% python3 -q
>>> import numpy as np
>>> np.set_printoptions(precision=1, suppress=True, linewidth=200, legacy="1.25")
>>> X = np.array([[9, 8, -4, 3], [5, 7, -7, -5], [8, 5, -8, -7], [-3, -6, -1, -2]])
>>> X
array([[ 9,  8, -4,  3],
       [ 5,  7, -7, -5],
       [ 8,  5, -8, -7],
       [-3, -6, -1, -2]])
>>> U, sigma, vt = np.linalg.svd(X, full_matrices=False)
>>> np.round(vt @ vt.T, 1) + 0
array([[1., 0., 0., 0.],
       [0., 1., 0., 0.],
       [0., 0., 1., 0.],
       [0., 0., 0., 1.]])
>>> np.abs(vt[0])
array([0.6, 0.6, 0.5, 0.2])
>>> U.shape, sigma.shape, vt.shape
((4, 4), (4,), (4, 4))
>>> x0 = np.array([0, -1, 2, 1])
>>> rhs = X @ x0
>>> beta, lr = np.zeros(4), 1 / np.linalg.norm(X, 2) ** 2
>>> for i in range(4):
...     beta -= lr * X.T @ (X @ beta - rhs)
...     if i % 1 == 0: print(i, round(np.linalg.norm(X @ beta - rhs), 1))
... 
0 9.1
1 7.4
2 6.0
3 5.0
>>> round(float(np.linalg.cond(X)), 1)
13.4
>>> G = X.T @ X
>>> np.linalg.matrix_rank(G)
4
>>> np.trace(G), (X ** 2).sum()
(570, 570)
>>> np.linalg.svd(X, compute_uv=False) ** 2
array([462.1,  94.2,  11.1,   2.6])
>>> arr = np.loadtxt("run13.csv", delimiter=",")
>>> arr
array([[ 0., -2., -2.,  1.],
       [ 3.,  1.,  1.,  4.],
       [ 1., -1., -1.,  2.],
       [-2., -4., -4., -1.],
       [ 4.,  2.,  2.,  5.]])
>>> # column 2 repeats column 1
>>> U, sigma, vt = np.linalg.svd(arr)
>>> sigma.round(1) + 0
array([9.9, 5.6, 0. , 0. ])
>>> np.argmax(sigma[:-1] / (sigma[1:] + 1e-6)) + 1
2
>>> M2 = U[:, :2] @ np.diag(sigma[:2]) @ vt[:2]
>>> np.round(np.abs(arr - M2).max(), 1)
0.0
>>> np.round(np.linalg.norm(arr - M2) / np.linalg.norm(arr), 1)
0.0
>>> np.round(np.linalg.norm(arr - M2, 2), 1), round(float(sigma[2]), 1)
(0.0, 0.0)
>>> np.linalg.matrix_rank(arr, rtol=0.05)
2
>>> np.round(arr @ np.linalg.pinv(arr) @ arr, 1) + 0
array([[ 0., -2., -2.,  1.],
       [ 3.,  1.,  1.,  4.],
       [ 1., -1., -1.,  2.],
       [-2., -4., -4., -1.],
       [ 4.,  2.,  2.,  5.]])
>>> np.unique(arr.round(6), axis=0).shape
(5, 4)
>>> feats = np.loadtxt("x.csv", delimiter=",")
>>> feats
array([[ 1. ,  0. ,  0. ,  0. ,  0. ,  0. ,  0. ],
       [ 0. ,  1. ,  0. ,  0. ,  0. ,  0. ,  0. ],
       [ 0. ,  0. ,  1. ,  0. ,  0. ,  0. ,  0. ],
       [ 0. ,  0. ,  0. ,  1. ,  0. ,  0. , -0.3],
       [ 0. ,  0. ,  0. ,  0. ,  1. ,  0. ,  0. ],
       [ 0. ,  0. ,  0. ,  0. ,  0. ,  1. ,  0. ],
       [ 0. ,  0. ,  0. ,  0.3,  0. ,  0. ,  1. ]])
>>> x0 = np.array([2, 0, 2, 2, 0, 2, 2])
>>> h = np.maximum(feats @ x0, 0)
>>> np.maximum(feats @ (3 * x0), 0)
array([6. , 0. , 6. , 4.2, 0. , 6. , 7.3])
>>> feats.T @ h
array([2., 0., 2., 2., 0., 2., 2.])
>>> h
array([2. , 0. , 2. , 1.4, 0. , 2. , 2.4])
>>> feats * (h > 1e-9)[:, None]
array([[ 1. ,  0. ,  0. ,  0. ,  0. ,  0. ,  0. ],
       [ 0. ,  0. ,  0. ,  0. ,  0. ,  0. ,  0. ],
       [ 0. ,  0. ,  1. ,  0. ,  0. ,  0. ,  0. ],
       [ 0. ,  0. ,  0. ,  1. ,  0. ,  0. , -0.3],
       [ 0. ,  0. ,  0. ,  0. ,  0. ,  0. ,  0. ],
       [ 0. ,  0. ,  0. ,  0. ,  0. ,  1. ,  0. ],
       [ 0. ,  0. ,  0. ,  0.3,  0. ,  0. ,  1. ]])
>>> np.flatnonzero(h > 1e-9)
array([0, 2, 3, 5, 6])
>>> np.tanh(feats @ x0)
array([1. , 0. , 1. , 0.9, 0. , 1. , 1. ])
>>> x0 = np.array([0, 3, 1, 3, -3, -2, 3])
>>> round(np.linalg.det(feats), 1)
1.0
>>> 7 - np.linalg.matrix_rank(feats - np.eye(7), tol=1e-8)
5
>>> [p for p in range(1, 25) if np.allclose(np.linalg.matrix_power(feats, p), np.eye(7))]
[24]
>>> np.abs(np.linalg.eigvals(feats))
array([1., 1., 1., 1., 1., 1., 1.])
>>> M2 = X[0, 0] * X[1:] - np.outer(X[1:, 0], X[0])
>>> M2
array([[  0,  23, -43, -60],
       [  0, -19, -40, -87],
       [  0, -30, -21,  -9]])
>>> X[:, 0] / X[0, 0]
array([ 1. ,  0.6,  0.9, -0.3])
